In [1]: import numpy as np

In [2]: import numpy.linalg as la

In [3]: np.set_printoptions(precision=4, suppress=True, linewidth=140)

In [4]: A = -2 * np.eye(5) + np.eye(5, k=1)

In [5]: print(A)
[[-2.  1.  0.  0.  0.]
 [ 0. -2.  1.  0.  0.]
 [ 0.  0. -2.  1.  0.]
 [ 0.  0.  0. -2.  1.]
 [ 0.  0.  0.  0. -2.]]

In [6]: # triangular, det is the product of the diagonal

In [7]: f, v = A[0], A[4]

In [8]: print(f @ f)
5.0

In [9]: p = (f @ v) / (f @ f) * f

In [10]: print(p)
[-0.  0.  0.  0.  0.]

In [11]: print(v - p)
[ 0.  0.  0.  0. -2.]

In [12]: Y = np.array([[5, 4], [1, 1], [2, 0], [4, 3], [1, 5]])

In [13]: print(Y.T @ A.T)
[[ -9.   0.   0.  -7.  -2.]
 [ -7.  -2.   3.  -1. -10.]]

In [14]: print(la.matrix_rank(A @ Y))
2

In [15]: print(A @ Y)
[[ -9.  -7.]
 [  0.  -2.]
 [  0.   3.]
 [ -7.  -1.]
 [ -2. -10.]]

In [16]: def softmax(z):
    ...:     e = np.exp(z - z.max(axis=-1, keepdims=True))
    ...:     return e / e.sum(axis=-1, keepdims=True)
    ...: 

In [17]: print(softmax(A).sum(axis=1))
[1. 1. 1. 1. 1.]

In [18]: S = A @ A.T / np.sqrt(5)

In [19]: print(softmax(S + np.triu(np.full(S.shape, -np.inf), 1)))
[[1.     0.     0.     0.     0.    ]
 [0.0419 0.9581 0.     0.     0.    ]
 [0.0929 0.038  0.8691 0.     0.    ]
 [0.085  0.085  0.0347 0.7953 0.    ]
 [0.1065 0.1065 0.1065 0.0435 0.637 ]]

In [20]: print(softmax(S).round(6).argmax(axis=1))
[0 1 2 3 4]

In [21]: print(softmax(S))
[[0.733  0.032  0.0783 0.0783 0.0783]
 [0.0336 0.7686 0.0336 0.0821 0.0821]
 [0.0821 0.0336 0.7686 0.0336 0.0821]
 [0.0821 0.0821 0.0336 0.7686 0.0336]
 [0.1065 0.1065 0.1065 0.0435 0.637 ]]
